In [1]: import numpy as np

In [2]: import numpy.linalg as la

In [3]: np.set_printoptions(suppress=True, linewidth=200)

In [4]: W0 = np.load("w.npy")

In [5]: print(W0)
[[ 0  0  0]
 [ 0  4  0]
 [ 0  0 -4]]

In [6]: hat = np.triu(np.array([[1, -3, 0], [3, -2, -2], [3, 3, -3]]), 1) + np.eye(3)

In [7]: Y = hat @ W0 @ la.inv(hat)

In [8]: print(np.poly(Y))
[  1.   0. -16.   0.]

In [9]: print(Y)
[[  0. -12. -24.]
 [  0.   4.  16.]
 [  0.   0.  -4.]]

In [10]: r = la.matrix_rank(W0)

In [11]: print(r)
2

In [12]: null = la.svd(W0)[2][r:].T

In [13]: print(null @ null.T)
[[1. 0. 0.]
 [0. 0. 0.]
 [0. 0. 0.]]

In [14]: print([int(la.matrix_rank(W0[:i])) for i in range(1, len(W0) + 1)])
[0, 1, 2]

In [15]: print(np.allclose(W0 @ null, 0))
True

In [16]: A = np.loadtxt("case17.csv", delimiter=",")

In [17]: print(A)
[[  3.  -3.   4.]
 [  0.  -8.   4.]
 [ -3.   0.  -2.]
 [  1.  -5.  -9.]
 [ -2. -12.  -3.]
 [  1.  -8.  -7.]
 [  1. -14.  -9.]
 [  0. -15.  -1.]
 [ -4.  -9. -10.]
 [  0. -14.  -5.]
 [  1.  -6.  -4.]
 [  3. -10. -11.]
 [  7.  -1. -10.]
 [  6.   8. -10.]
 [ 15.   1.  -3.]
 [ 21.  -4.  -2.]
 [ 27.   0.   7.]
 [ 22.   7.   1.]
 [ 29.  -2.  -4.]
 [ 33.  -1.   2.]
 [ 41.   3.   1.]
 [ 49.   6.  -3.]
 [ 45.  13. -11.]
 [ 47.   8. -19.]
 [ 51.  13. -18.]
 [ 50.  18. -22.]]

In [18]: C2 = np.cov(A, rowvar=False)

In [19]: print(np.argsort(-A.std(axis=0).round(6), kind="stable"))
[0 1 2]

In [20]: print(np.median(A, axis=0))
[ 6.5 -1.5 -4. ]

In [21]: print(np.round(np.corrcoef(A.T), 2))
[[ 1.    0.81 -0.31]
 [ 0.81  1.   -0.41]
 [-0.31 -0.41  1.  ]]

In [22]: rng = np.random.default_rng(34)

In [23]: idx = rng.permutation(3)

In [24]: print(idx)
[1 2 0]

In [25]: Y = W0[idx][:, idx]

In [26]: print(np.diag(Y))
[ 4 -4  0]

In [27]: print(Y)
[[ 4  0  0]
 [ 0 -4  0]
 [ 0  0  0]]

In [28]: print(np.round(la.det(Y), 2), round(float(la.det(W0[idx])), 2))
0.0 0.0

In [29]: x0 = np.array([5, 4, 0])

In [30]: print(np.sign((A @ x0).round(6)))
[ 1. -1. -1. -1. -1. -1. -1. -1. -1. -1. -1. -1.  1.  1.  1.  1.  1.  1.  1.  1.  1.  1.  1.  1.  1.  1.]

In [31]: print(np.einsum("ij,j->i", A, x0))
[  3. -32. -15. -15. -58. -27. -51. -60. -56. -56. -19. -25.  31.  62.  79.  89. 135. 138. 137. 161. 217. 269. 277. 267. 307. 322.]

In [32]: print(A @ np.eye(3)[2])
[  4.   4.  -2.  -9.  -3.  -7.  -9.  -1. -10.  -5.  -4. -11. -10. -10.  -3.  -2.   7.   1.  -4.   2.   1.  -3. -11. -19. -18. -22.]

In [33]: print(A * x0)
[[ 15. -12.   0.]
 [  0. -32.   0.]
 [-15.   0.  -0.]
 [  5. -20.  -0.]
 [-10. -48.  -0.]
 [  5. -32.  -0.]
 [  5. -56.  -0.]
 [  0. -60.  -0.]
 [-20. -36.  -0.]
 [  0. -56.  -0.]
 [  5. -24.  -0.]
 [ 15. -40.  -0.]
 [ 35.  -4.  -0.]
 [ 30.  32.  -0.]
 [ 75.   4.  -0.]
 [105. -16.  -0.]
 [135.   0.   0.]
 [110.  28.   0.]
 [145.  -8.  -0.]
 [165.  -4.   0.]
 [205.  12.   0.]
 [245.  24.  -0.]
 [225.  52.  -0.]
 [235.  32.  -0.]
 [255.  52.  -0.]
 [250.  72.  -0.]]

In [34]: print(la.norm(A @ x0) <= la.norm(A, 2) * la.norm(x0) + 1e-9)
True

In [35]: J = np.load("dump.npy")

In [36]: print(J)
[[-8.93 -8.94 -2.94]
 [-5.94 -5.9  -2.11]
 [-9.12 -8.83 -3.18]
 [-3.21 -3.   -1.17]]

In [37]: x0 = np.array([2, 1, 1])

In [38]: rhs = J @ x0

In [39]: print(np.round(la.solve(J.T @ J, J.T @ rhs), 2))
[2. 1. 1.]

In [40]: try:
    ...:     la.solve(J, rhs)
    ...: except la.LinAlgError as e:
    ...:     print("failed:", e)
    ...: 
failed: Last 2 dimensions of the array must be square

In [41]: print(np.round(la.pinv(J) @ J, 2) + 0)
[[1. 0. 0.]
 [0. 1. 0.]
 [0. 0. 1.]]

In [42]: rhs = rhs + 0.02 * rng.normal(size=4)

In [43]: print(rhs.round(2))
[-29.77 -19.84 -30.24 -10.58]

In [44]: coef, *_ = la.lstsq(J, rhs)

In [45]: print([round(float(la.norm(la.solve(J.T @ J + lam * np.eye(3), J.T @ rhs))), 2) for lam in (0, 1, 10, 100)])
[2.53, 2.3, 2.25, 1.87]

In [46]: print(round(float(la.norm(rhs - J @ coef)), 2))
0.0

In [47]: hat = J @ la.solve(J.T @ J, J.T)

In [48]: print(np.round(la.eigvalsh(hat), 2) + 0)
[0. 1. 1. 1.]

In [49]: print(np.round(np.diag(hat), 2))
[0.94 0.99 0.68 0.39]

In [50]: print(np.allclose(hat @ hat, hat))
True

In [51]: print(la.cond(J) > 100)
True

In [52]: print(np.argsort(-la.norm(J, axis=0).round(6), kind="stable")[:3])
[0 1 2]

In [53]: print([round(float(x), 2) for x in la.svd(J, compute_uv=False)[:3]])
[20.85, 0.26, 0.08]

In [54]: print(la.matrix_rank(J, rtol=0.1))
1

In [55]: print(round(np.log10(la.cond(J))))
2

In [56]: arr = np.array([[0, -2, 0, -2], [-1, 0, -1, 0], [0, -2, 0, -2], [-1, 0, -1, 0]])

In [57]: print(arr)
[[ 0 -2  0 -2]
 [-1  0 -1  0]
 [ 0 -2  0 -2]
 [-1  0 -1  0]]

In [58]: left, sig, VT = la.svd(arr)

In [59]: vecs = VT[:(sig > 1e-8).sum()]

In [60]: x0 = arr[0] + -2 * arr[2] + rng.integers(2) * np.eye(4)[3]

In [61]: print(x0)
[0. 2. 0. 2.]

In [62]: print(np.round(vecs.T @ vecs, 2) + 0)
[[0.5 0.  0.5 0. ]
 [0.  0.5 0.  0.5]
 [0.5 0.  0.5 0. ]
 [0.  0.5 0.  0.5]]

In [63]: print(np.allclose(vecs.T @ vecs @ x0, x0))
True

In [64]: print(np.round(la.norm(x0 - vecs.T @ vecs @ x0), 2))
0.0

In [65]: print(la.matrix_rank(np.vstack([arr, x0])))
2

In [66]: x0 = np.array([2, 0, 2, 0])

In [67]: h = np.maximum(arr @ x0, 0)

In [68]: print(arr * (h > 1e-9)[:, None])
[[0 0 0 0]
 [0 0 0 0]
 [0 0 0 0]
 [0 0 0 0]]

In [69]: print(h)
[0 0 0 0]

In [70]: print(np.flatnonzero(h > 1e-9))
[]

In [71]: print(la.matrix_rank(arr))
2

In [72]: print(np.count_nonzero(arr))
8

In [73]: la.rank(arr)
Traceback (most recent call last):
  Cell In[73], line 1
    la.rank(arr)
AttributeError: module 'numpy.linalg' has no attribute 'rank'


In [74]: print(np.abs(arr).max())
2

In [75]: X = np.loadtxt("m.csv", delimiter=",")

In [76]: print(X)
[[ 3. -2.  3. -2.]
 [-1.  2. -1.  2.]
 [ 3. -2.  3. -2.]
 [-1.  2. -1.  2.]]

In [77]: print(np.abs(np.diag(la.qr(X)[1])) > 1e-9)
[ True  True False False]

In [78]: print(la.lstsq(X[:-1].T, X[-1])[2])
2

In [79]: print(np.allclose(X[:-1].T @ la.lstsq(X[:-1].T, X[-1])[0], X[-1]))
True

In [80]: print(round(float(np.trace(la.pinv(X) @ X)), 2))
2.0

In [81]: try:
    ...:     la.inv(X)
    ...: except la.LinAlgError as e:
    ...:     print("failed:", e)
    ...: 
failed: Singular matrix

In [82]: left, sig, VT = la.svd(X)

In [83]: print(sig.round(2) + 0)
[8.26 1.94 0.   0.  ]

In [84]: print(np.argmax(sig[:-1] / (sig[1:] + 1e-6)) + 1)
2

In [85]: Y = left[:, :2] @ np.diag(sig[:2]) @ VT[:2]

In [86]: print(np.round(np.abs(X - Y).max(), 2))
0.0

In [87]: print(np.round(la.norm(X - Y) / la.norm(X), 2))
0.0

In [88]: idx = A[:, 1] > np.median(A[:, 1])

In [89]: r0 = A[idx].mean(axis=0) - A[~idx].mean(axis=0)

In [90]: print(round((((A - A.mean(axis=0)) @ r0 > 0) == idx).mean(), 2))
0.77

In [91]: print(((A - A.mean(axis=0)) @ r0 > 0).astype(int))
[0 0 0 0 0 0 0 0 0 0 0 0 0 0 0 1 1 1 1 1 1 1 1 1 1 1]

In [92]: print(r0.round(2))
[25.85 14.23 -2.31]

In [93]: C2 = J.T @ J

In [94]: print(round(np.trace(C2), 2), round(float((J ** 2).sum()), 2))
434.79 434.79

In [95]: print(np.round(la.svd(J, compute_uv=False) ** 2, 2))
[434.71   0.07   0.01]

In [96]: print((J @ J.T).shape)
(4, 4)

In [97]: print(C2.round(2))
[[208.51 205.04  71.54]
 [205.04 201.7   70.32]
 [ 71.54  70.32  24.58]]

In [98]: idx = rng.permutation(4)

In [99]: print(idx)
[0 2 3 1]

In [100]: Y = X[idx][:, idx]

In [101]: print(np.diag(Y))
[3. 3. 2. 2.]

In [102]: print(Y)
[[ 3.  3. -2. -2.]
 [ 3.  3. -2. -2.]
 [-1. -1.  2.  2.]
 [-1. -1.  2.  2.]]

In [103]: print(np.round(np.sort(np.abs(la.eigvals(Y))), 2) + 0)
[0. 0. 2. 8.]

In [104]: print(round(la.det(Y), 2), np.round(la.det(X[idx]), 2))
0.0 0.0

In [105]: print(np.allclose(Y, X))
False
